% python3 -q
>>> import numpy as np
>>> import numpy.linalg as la
>>> np.set_printoptions(suppress=True, linewidth=100)
>>> tidy = lambda a: np.round(a, 2) + 0
>>> M2 = np.array([[0, -2], [1, 1]])
>>> Z = np.array([[0]])
>>> mat = np.block([[M2, np.array([[-1], [-2]])], [np.zeros((1, 2)), Z]])
>>> print(mat)
[[ 0. -2. -1.]
 [ 1.  1. -2.]
 [ 0.  0.  0.]]
>>> left, sigma, VT = la.svd(mat)
>>> V = VT[:(sigma > 1e-8).sum()]
>>> rng = np.random.default_rng(86527)
>>> vec = mat[2] + -1 * mat[0] + rng.integers(2) * np.eye(3)[1]
>>> vec
array([0., 2., 1.])
>>> tidy(V.T @ V)
array([[ 0.17,  0.17, -0.33],
       [ 0.17,  0.97,  0.07],
       [-0.33,  0.07,  0.87]])
>>> tidy(la.norm(vec - V.T @ V @ vec))
np.float64(0.0)
>>> la.matrix_rank(np.vstack([mat, vec]))
np.int64(2)
>>> print(tidy(np.diag(V.T @ V)))
[0.17 0.97 0.87]
>>> feats = np.load("test16.npy")
>>> tidy(feats)
array([[-0.87,  0.22,  0.02, -0.43, -0.13],
       [-0.32, -0.47,  0.32,  0.57, -0.5 ],
       [-0.36, -0.33, -0.48,  0.35,  0.63],
       [ 0.09, -0.77,  0.18, -0.59,  0.12],
       [-0.09,  0.16,  0.8 ,  0.13,  0.56]])
>>> # orthonormal columns
>>> q, R = la.qr(feats)
>>> print(np.allclose(R.T @ R, feats.T @ feats))
True
>>> tidy(R)
array([[1., 0., 0., 0., 0.],
       [0., 1., 0., 0., 0.],
       [0., 0., 1., 0., 0.],
       [0., 0., 0., 1., 0.],
       [0., 0., 0., 0., 1.]])
>>> tidy(q @ R)
array([[-0.87,  0.22,  0.02, -0.43, -0.13],
       [-0.32, -0.47,  0.32,  0.57, -0.5 ],
       [-0.36, -0.33, -0.48,  0.35,  0.63],
       [ 0.09, -0.77,  0.18, -0.59,  0.12],
       [-0.09,  0.16,  0.8 ,  0.13,  0.56]])
>>> tidy(feats @ feats.T)
array([[1., 0., 0., 0., 0.],
       [0., 1., 0., 0., 0.],
       [0., 0., 1., 0., 0.],
       [0., 0., 0., 1., 0.],
       [0., 0., 0., 0., 1.]])
>>> tidy(la.pinv(feats))
array([[-0.87, -0.32, -0.36,  0.09, -0.09],
       [ 0.22, -0.47, -0.33, -0.77,  0.16],
       [ 0.02,  0.32, -0.48,  0.18,  0.8 ],
       [-0.43,  0.57,  0.35, -0.59,  0.13],
       [-0.13, -0.5 ,  0.63,  0.12,  0.56]])
>>> tidy(feats[:, 4] @ feats[:, 0])
np.float64(0.0)
>>> tidy(la.norm(feats, axis=0))
array([1., 1., 1., 1., 1.])
